% python3 -q
>>> import numpy as np
>>> from numpy import linalg as LA
>>> np.set_printoptions(precision=1, suppress=True, linewidth=200, sign=" ")
>>> rnd = lambda a: np.round(a, 1) + 0
>>> F = np.load("dump.npy")
>>> F
array([[ 2, -1,  0],
       [-1,  2, -1],
       [ 0, -1,  2]])
>>> np.einsum("ii->", F)
np.int64(6)
>>> rnd(LA.det(F[::-1]))
np.float64(-4.0)
>>> np.einsum("ij,ji->", F, F)
np.int64(16)
>>> r0 = np.array([1, 1, -1])
>>> np.correlate(F[2], F[1], "full")
array([ 0,  1, -4,  5, -2])
>>> np.cross(F[2, :3], F[1, :3])
array([-3, -2, -1])
>>> np.convolve(F[2], r0)
array([ 0, -1,  1,  3, -2])
>>> np.array([np.convolve(row, r0, "same") for row in F])
array([[ 1, -3,  1],
       [ 1,  2, -3],
       [-1,  1,  3]])
>>> Q = F.astype(float).copy()
>>> for j in range(3):
...     Q[:, j] -= Q[:, :j] @ (Q[:, :j].T @ Q[:, j])
...     Q[:, j] /= LA.norm(Q[:, j])
... 
>>> rnd(Q)
array([[ 0.9,  0.4,  0.3],
       [-0.4,  0.7,  0.5],
       [ 0. , -0.6,  0.8]])
>>> vals, evecs = LA.eig(F)
>>> rnd(np.sort(LA.eigvals(LA.inv(F))))
array([ 0.3,  0.5,  1.7])
>>> Q, _ = LA.qr(np.array([[2.0, 0.8, -0.6], [1.9, -2.5, -1.1], [0.5, 0.2, 0.5]]))
>>> J = Q[:, :3]
>>> rnd(J)
array([[-0.7,  0.7, -0.2],
       [-0.7, -0.7,  0. ],
       [-0.2,  0.2,  1. ]])
>>> rnd(LA.norm(F[1], 1)), rnd(LA.norm(F[1], np.inf))
(np.float64(4.0), np.float64(2.0))
>>> F[1] @ F[2]
np.int64(-4)
>>> rnd(LA.norm(F, axis=0))
array([ 2.2,  2.4,  2.2])
>>> rnd(LA.norm(F, "nuc"))
np.float64(6.0)
>>> rnd(LA.norm(F, 2))
np.float64(3.4)
>>> vec = np.array([5, 0, -3])
>>> y = F @ vec
>>> b, lr = np.zeros(3), 1 / LA.norm(F, 2) ** 2
>>> for i in range(4):
...     b -= lr * F.T @ (F @ b - y)
...     if i % 1 == 0: print(i, round(LA.norm(F @ b - y), 1))
... 
0 7.5
1 4.9
2 3.3
3 2.2
>>> rnd(b)
array([ 3.8, -0.6, -2.7])
>>> rng = np.random.default_rng(565)
>>> idx = rng.permutation(3)
>>> idx
array([ 0,  1,  2])
>>> Y = F[idx][:, idx]
>>> np.allclose(Y, F)
True
>>> np.diag(Y)
array([ 2,  2,  2])
>>> np.trace(Y)
np.int64(6)
>>> U, sigma, Vt = LA.svd(F, full_matrices=False)
>>> rnd(Vt @ Vt.T)
array([[ 1.,  0.,  0.],
       [ 0.,  1.,  0.],
       [ 0.,  0.,  1.]])
>>> rnd(sigma)
array([ 3.4,  2. ,  0.6])
>>> np.abs(U[:, 0]).round(6).argmax()
np.int64(1)
>>> np.allclose(U * sigma @ Vt, F)
True
>>> vec = np.ones(3)
>>> for _ in range(4):
...     vec = F @ vec
...     vec /= LA.norm(vec)
...     print(round(vec @ F @ vec, 1))
... 
2.0
3.3
3.4
3.4
>>> rnd(LA.eigvalsh(F)[-1])
np.float64(3.4)
>>> rnd(vec)
array([ 0.5, -0.7,  0.5])
>>> W0 = np.loadtxt("w.csv", delimiter=",")
>>> W0
array([[ 0. ,  0.7, -0.9],
       [-2.4,  0.1,  1.9],
       [ 1.5, -0.2,  0.2]])
>>> Q, Rm = LA.qr(W0)
>>> rnd(np.abs(np.diag(Rm)))
array([ 2.8,  0.7,  1. ])
>>> rnd(Q)
array([[ 0. , -1. ,  0.2],
       [ 0.8,  0.1,  0.5],
       [-0.5,  0.1,  0.8]])
